$ ipython --no-banner

In [1]: import numpy as np

In [2]: np.set_printoptions(suppress=True, linewidth=120)

In [3]: feats = np.array([[0, 0, 1, 0], [1, 0, 0, 0], [0, 0, 0, 1], [0, 1, 0, 0]])

In [4]: r0 = np.array([3, 3, -2, -2])

In [5]: A2 = feats + np.outer(r0, np.eye(4)[1])

In [6]: A2
Out[6]: 
array([[ 0.,  3.,  1.,  0.],
       [ 1.,  3.,  0.,  0.],
       [ 0., -2.,  0.,  1.],
       [ 0., -1.,  0.,  0.]])

In [7]: np.linalg.matrix_rank(A2 - feats)
Out[7]: np.int64(1)

In [8]: hat = np.triu(np.array([[8, 1, 4, 5], [9, 3, 6, 9], [3, 1, 0, 6], [5, 1, 4, 7]]), 1) + np.eye(4)

In [9]: A2 = hat @ feats @ np.linalg.inv(hat)

In [10]: A2
Out[10]: 
array([[  1.,   4., -27., 125.],
       [  1.,   8., -52., 241.],
       [  0.,   6., -36., 163.],
       [  0.,   1.,  -6.,  27.]])

In [11]: np.round(np.linalg.det(A2), 2)
Out[11]: np.float64(-1.0)

In [12]: np.round(np.poly(A2), 2) + 0
Out[12]: array([ 1.,  0.,  0.,  0., -1.])

In [13]: np.linalg.matrix_rank(A2)
Out[13]: np.int64(4)

In [14]: A = np.loadtxt("sample8.csv", delimiter=",")

In [15]: A.round(2)
Out[15]: 
array([[ 0.42, -0.08,  0.42, -0.25],
       [-0.08,  0.02, -0.08,  0.05],
       [ 0.42, -0.08,  0.42, -0.25],
       [-0.25,  0.05, -0.25,  0.15]])

In [16]: # projection: eigenvalues are 0 or 1

In [17]: evals, V = np.linalg.eigh(A)

In [18]: (evals > 1e-8).sum(), (evals < -1e-8).sum()
Out[18]: (np.int64(1), np.int64(0))

In [19]: np.round(V @ np.diag(evals) @ V.T, 2)
Out[19]: 
array([[ 0.42, -0.08,  0.42, -0.25],
       [-0.08,  0.02, -0.08,  0.05],
       [ 0.42, -0.08,  0.42, -0.25],
       [-0.25,  0.05, -0.25,  0.15]])

In [20]: np.unique(evals.round(6) + 0, return_counts=True)[1]
Out[20]: array([3, 1])

In [21]: r0, v = A[2], A[3]

In [22]: r0 @ v
Out[22]: np.float64(-0.25)

In [23]: pr = (r0 @ v) / (r0 @ r0) * r0

In [24]: np.round(np.linalg.norm(r0 + v) ** 2 + np.linalg.norm(r0 - v) ** 2, 2)
Out[24]: np.float64(1.13)

In [25]: np.round(np.outer(r0, v), 2) + 0
Out[25]: 
array([[-0.1 ,  0.02, -0.1 ,  0.06],
       [ 0.02,  0.  ,  0.02, -0.01],
       [-0.1 ,  0.02, -0.1 ,  0.06],
       [ 0.06, -0.01,  0.06, -0.04]])

In [26]: rng = np.random.default_rng(86039)

In [27]: A2 = A + rng.integers(-2, 3, (4, 1)) @ rng.integers(-2, 3, (1, 4))

In [28]: A2.round(2)
Out[28]: 
array([[-3.58, -4.08, -3.58, -0.25],
       [-2.08, -1.98, -2.08,  0.05],
       [ 4.42,  3.92,  4.42, -0.25],
       [ 3.75,  4.05,  3.75,  0.15]])

In [29]: np.abs(A2 - A).sum(axis=1)
Out[29]: array([12.,  6., 12., 12.])

In [30]: np.linalg.matrix_rank(A2 - A, tol=1e-8)
Out[30]: np.int64(1)

In [31]: np.round(np.linalg.svd(A2 - A, compute_uv=False), 2) + 0
Out[31]: array([12.49,  0.  ,  0.  ,  0.  ])

In [32]: U, sigma, Vh = np.linalg.svd(A)

In [33]: V = Vh[:(sigma > 1e-8).sum()]

In [34]: x = A[2] + -2 * A[3] + rng.integers(2) * np.eye(4)[1]

In [35]: x.round(2)
Out[35]: array([ 0.92, -0.18,  0.92, -0.55])

In [36]: np.linalg.matrix_rank(np.vstack([A, x]))
Out[36]: np.int64(1)

In [37]: np.allclose(V.T @ V @ x, x)
Out[37]: True

In [38]: round(np.linalg.norm(x - V.T @ V @ x), 2)
Out[38]: np.float64(0.0)
